% python3 -q
>>> import numpy as np
>>> import numpy.linalg as la
>>> np.set_printoptions(suppress=True, linewidth=120)
>>> K = np.load("test6.npy")
>>> K
array([[ 0.1 , -2.04, -0.94],
       [ 0.01, -1.96, -1.07],
       [ 0.12, -2.  , -1.07],
       [ 1.01,  2.  , -2.03],
       [ 1.03,  2.09, -2.02],
       [ 0.99,  2.06, -2.  ],
       [-0.91,  1.98, -2.05],
       [-1.02,  1.98, -1.95],
       [-0.99,  2.02, -1.99]])
>>> A2 = K / np.sqrt((K ** 2).mean(axis=1, keepdims=True))
>>> A2[7].round(2)
array([-0.6 ,  1.16, -1.14])
>>> la.matrix_rank(K - K.mean(axis=1, keepdims=True))
np.int64(2)
>>> la.matrix_rank(A2) == la.matrix_rank(K)
np.True_
>>> W1 = np.array([[0, 2, 2, 5, 2, 4], [3, 3, 0, 5, 1, 0], [5, 3, 2, 2, 5, 0]])
>>> beta = np.array([2, 0, 0, -3, 2, 1])
>>> act = np.maximum(K @ W1 + beta, 0)
>>> la.matrix_rank(act)
np.int64(3)
>>> np.round((act > 0).mean(axis=0), 2)
array([0.  , 0.33, 0.  , 0.33, 0.  , 0.67])
>>> (act > 0).astype(int)
array([[0, 0, 0, 0, 0, 1],
       [0, 0, 0, 0, 0, 1],
       [0, 0, 0, 0, 0, 1],
       [0, 1, 0, 1, 0, 1],
       [0, 1, 0, 1, 0, 1],
       [0, 1, 0, 1, 0, 1],
       [0, 0, 0, 0, 0, 0],
       [0, 0, 0, 0, 0, 0],
       [0, 0, 0, 0, 0, 0]])
>>> C = np.array([[0, 3, 1], [1, 2, 3], [2, 3, 1], [3, 1, 1], [1, 0, 0], [3, 1, 0]])
>>> (act @ C).round(6).argmax(axis=1)
array([0, 0, 0, 0, 0, 0, 0, 0, 0])
>>> A = np.load("out16.npy")
>>> A
array([[-3.38,  0.22,  2.59],
       [ 0.68, -1.08,  2.9 ],
       [-4.13,  1.28, -0.3 ],
       [ 4.62, -0.79, -1.79],
       [ 4.6 , -0.8 , -1.8 ],
       [-1.2 ,  0.59, -0.81],
       [-1.71,  0.07,  1.28],
       [ 2.9 , -0.7 , -0.5 ],
       [-2.38,  1.21, -1.59],
       [-1.04, -0.98,  4.19],
       [-0.7 ,  1.08, -2.88],
       [ 4.6 , -0.79, -1.8 ],
       [-5.84,  1.4 ,  1.02],
       [ 0.03, -0.01,  0.  ],
       [-5.8 ,  1.37,  1.  ],
       [ 1.21, -0.61,  0.81],
       [-1.71,  0.12,  1.3 ],
       [-4.1 ,  1.3 , -0.27],
       [-4.58,  0.84,  1.81],
       [ 0.5 ,  0.52, -2.13]])
>>> A2 = np.c_[A[:, :2] @ np.array([[7, -1], [3, 6]]), np.array([0, 2, 0, 1, 0, 1, 0, 0, 0, 1, 2, 1, 2, 1, 1, 2, 0, 2, 2, 2])]
>>> A2.round(2)
array([[-23.  ,   4.7 ,   0.  ],
       [  1.52,  -7.16,   2.  ],
       [-25.07,  11.81,   0.  ],
       [ 29.97,  -9.36,   1.  ],
       [ 29.8 ,  -9.4 ,   0.  ],
       [ -6.63,   4.74,   1.  ],
       [-11.76,   2.13,   0.  ],
       [ 18.2 ,  -7.1 ,   0.  ],
       [-13.03,   9.64,   0.  ],
       [-10.22,  -4.84,   1.  ],
       [ -1.66,   7.18,   2.  ],
       [ 29.83,  -9.34,   1.  ],
       [-36.68,  14.24,   2.  ],
       [  0.18,  -0.09,   1.  ],
       [-36.49,  14.02,   1.  ],
       [  6.64,  -4.87,   2.  ],
       [-11.61,   2.43,   0.  ],
       [-24.8 ,  11.9 ,   2.  ],
       [-29.54,   9.62,   2.  ],
       [  5.06,   2.62,   2.  ]])
>>> np.round(la.lstsq(A, A2[:, 0])[0], 2) + 0
array([7., 3., 0.])
>>> np.round(la.norm(la.qr(A)[0].T @ A2, axis=0) ** 2 / ((A2 ** 2).sum(axis=0) + 1e-12), 2)
array([1.  , 1.  , 0.15])
>>> np.round(la.norm(A2 - A @ la.lstsq(A, A2)[0], axis=0), 2) + 0
array([0.  , 0.  , 5.39])
>>> f, g = A[8], A[5]
>>> round(float(f @ f), 2)
9.66
>>> round(f @ g, 2)
np.float64(4.86)
>>> p = (f @ g) / (f @ f) * f
>>> p.round(2)
array([-1.2 ,  0.61, -0.8 ])
>>> np.round(la.norm(f + g) ** 2 + la.norm(f - g) ** 2, 2)
np.float64(24.2)
>>> np.round(np.outer(f, g), 2)
array([[ 2.86, -1.4 ,  1.93],
       [-1.45,  0.71, -0.98],
       [ 1.91, -0.94,  1.29]])
>>> np.round(g - p, 2) + 0
array([ 0.  , -0.02, -0.01])
>>> np.round((g - p) @ f, 2)
np.float64(0.0)
>>> P = A @ la.solve(A.T @ A, A.T)
>>> np.round(la.eigvalsh(P), 2) + 0
array([0., 0., 0., 0., 0., 0., 0., 0., 0., 0., 0., 0., 0., 0., 0., 0., 0., 1., 1., 1.])
>>> np.round(np.diag(P), 2) + 0
array([0.16, 0.18, 0.18, 0.14, 0.1 , 0.04, 0.23, 0.04, 0.19, 0.29, 0.17, 0.11, 0.16, 0.  , 0.24, 0.04, 0.06, 0.13,
       0.43, 0.1 ])
>>> np.round(P @ A[:, 0], 2)
array([-3.38,  0.68, -4.13,  4.62,  4.6 , -1.2 , -1.71,  2.9 , -2.38, -1.04, -0.7 ,  4.6 , -5.84,  0.03, -5.8 ,  1.21,
       -1.71, -4.1 , -4.58,  0.5 ])
>>> Xc = A - A.mean(axis=0)
>>> evecs = la.svd(Xc)[2][:2]
>>> A2 = Xc - Xc @ evecs.T @ evecs
>>> round(la.norm(A2) / la.norm(Xc), 2)
np.float64(0.0)
>>> np.round(np.cov(Xc @ evecs.T, rowvar=False), 2) + 0
array([[12.2 ,  0.  ],
       [ 0.  ,  3.09]])
>>> feats = np.maximum(np.array([[-5],
...     [2],
...     [1],
...     [2],
...     [-3],
...     [5],
...     [4],
...     [2],
...     [-4],
...     [1],
...     [0],
...     [-4],
...     [0],
...     [-5],
...     [-2],
...     [-1],
...     [-4],
...     [-4],
...     [1],
...     [0],
...     [4],
...     [-2],
...     [-1]]) @ np.array([[1, 0, 1]]) + np.array([0, 3, 2]), 0)
>>> feats
array([[0, 3, 0],
       [2, 3, 4],
       [1, 3, 3],
       [2, 3, 4],
       [0, 3, 0],
       [5, 3, 7],
       [4, 3, 6],
       [2, 3, 4],
       [0, 3, 0],
       [1, 3, 3],
       [0, 3, 2],
       [0, 3, 0],
       [0, 3, 2],
       [0, 3, 0],
       [0, 3, 0],
       [0, 3, 1],
       [0, 3, 0],
       [0, 3, 0],
       [1, 3, 3],
       [0, 3, 2],
       [4, 3, 6],
       [0, 3, 0],
       [0, 3, 1]])
>>> A2 = np.c_[K[:, :1] @ np.array([[2]]), np.array([1, 1, 1, 2, 2, 1, 0, 1, 0])]
>>> A2
array([[ 0.2 ,  1.  ],
       [ 0.02,  1.  ],
       [ 0.24,  1.  ],
       [ 2.02,  2.  ],
       [ 2.06,  2.  ],
       [ 1.98,  1.  ],
       [-1.82,  0.  ],
       [-2.04,  1.  ],
       [-1.98,  0.  ]])
>>> np.round(la.norm(la.qr(K)[0].T @ A2, axis=0) ** 2 / ((A2 ** 2).sum(axis=0) + 1e-12), 2)
array([1.  , 0.89])
>>> la.matrix_rank(A2)
np.int64(2)
>>> np.round(la.norm(A2 - K @ la.lstsq(K, A2)[0], axis=0), 2) + 0
array([0.  , 1.19])
>>> la.matrix_rank(np.c_[K, A2])
np.int64(4)
>>> np.round(la.lstsq(K, A2[:, 0])[0], 2) + 0
array([2., 0., 0.])
>>> A2 = np.c_[feats[:, :1] @ np.array([[-1]]), np.array([-2, 0, 2, -1, 2, -1, -2, -3, -1, 2, 1, 1, 0, -3, -2, 1, 3, 1, 3, 1, -2, -2, 2])]
>>> A2
array([[ 0, -2],
       [-2,  0],
       [-1,  2],
       [-2, -1],
       [ 0,  2],
       [-5, -1],
       [-4, -2],
       [-2, -3],
       [ 0, -1],
       [-1,  2],
       [ 0,  1],
       [ 0,  1],
       [ 0,  0],
       [ 0, -3],
       [ 0, -2],
       [ 0,  1],
       [ 0,  3],
       [ 0,  1],
       [-1,  3],
       [ 0,  1],
       [-4, -2],
       [ 0, -2],
       [ 0,  2]])
>>> np.round(la.norm(la.qr(feats)[0].T @ A2, axis=0) ** 2 / ((A2 ** 2).sum(axis=0) + 1e-12), 2)
array([1.  , 0.24])
>>> np.round(la.lstsq(feats, A2[:, 0])[0], 2) + 0
array([-1.,  0.,  0.])
>>> np.round(la.norm(A2 - feats @ la.lstsq(feats, A2)[0], axis=0), 2) + 0
array([0.  , 7.81])
>>> la.matrix_rank(A2)
np.int64(2)
>>> la.matrix_rank(np.c_[feats, A2])
np.int64(4)
>>> vec = np.array([0, 0])
>>> a = np.maximum(A2 @ vec, 0)
>>> a
array([0, 0, 0, 0, 0, 0, 0, 0, 0, 0, 0, 0, 0, 0, 0, 0, 0, 0, 0, 0, 0, 0, 0])
>>> np.tanh(A2 @ vec)
array([0., 0., 0., 0., 0., 0., 0., 0., 0., 0., 0., 0., 0., 0., 0., 0., 0., 0., 0., 0., 0., 0., 0.])
>>> np.maximum(A2 @ vec, 0) - np.maximum(-A2 @ vec, 0)
array([0, 0, 0, 0, 0, 0, 0, 0, 0, 0, 0, 0, 0, 0, 0, 0, 0, 0, 0, 0, 0, 0, 0])
>>> A2.T @ a
array([0, 0])
>>> C = np.array([[-4, 8, -9], [4, 3, 1], [6, 3, 9]])
>>> rng = np.random.default_rng(955)
>>> mat = (rng.random((26, 3)) < 0.25) @ C
>>> mat
array([[-4,  8, -9],
       [ 6,  3,  9],
       [ 0,  0,  0],
       [-4,  8, -9],
       [ 0,  0,  0],
       [ 0,  0,  0],
       [ 6,  3,  9],
       [ 0,  0,  0],
       [ 4,  3,  1],
       [ 0,  0,  0],
       [ 0,  0,  0],
       [ 0,  0,  0],
       [-4,  8, -9],
       [ 0,  0,  0],
       [-4,  8, -9],
       [ 0,  0,  0],
       [ 2, 11,  0],
       [ 0,  0,  0],
       [ 0,  0,  0],
       [ 4,  3,  1],
       [ 6,  3,  9],
       [-4,  8, -9],
       [ 0,  0,  0],
       [ 0,  0,  0],
       [ 0, 11, -8],
       [ 0,  0,  0]])
>>> Xc = mat - mat.mean(axis=1)
Traceback (most recent call last):
  File "<python-input-68>", line 1, in <module>
    Xc = mat - mat.mean(axis=1)
         ~~~~^~~~~~~~~~~~~~~~~~
ValueError: operands could not be broadcast together with shapes (26,3) (26,) 
>>> Xc = mat - mat.mean(axis=0)
>>> Uu, sig, vt = la.svd(Xc, full_matrices=False)
>>> np.abs(Uu[:, 0]).argmax()
np.int64(0)
>>> np.round((sig ** 2).sum() ** 2 / (sig ** 4).sum(), 2)
np.float64(1.51)
>>> np.round(np.abs(vt[-1]), 2)
array([0.82, 0.23, 0.53])
>>> la.matrix_rank(Xc)
np.int64(3)
>>> np.abs(vt[0]).argmax()
np.int64(2)
>>> np.round(Xc.mean(axis=0), 2) + 0
array([0., 0., 0.])
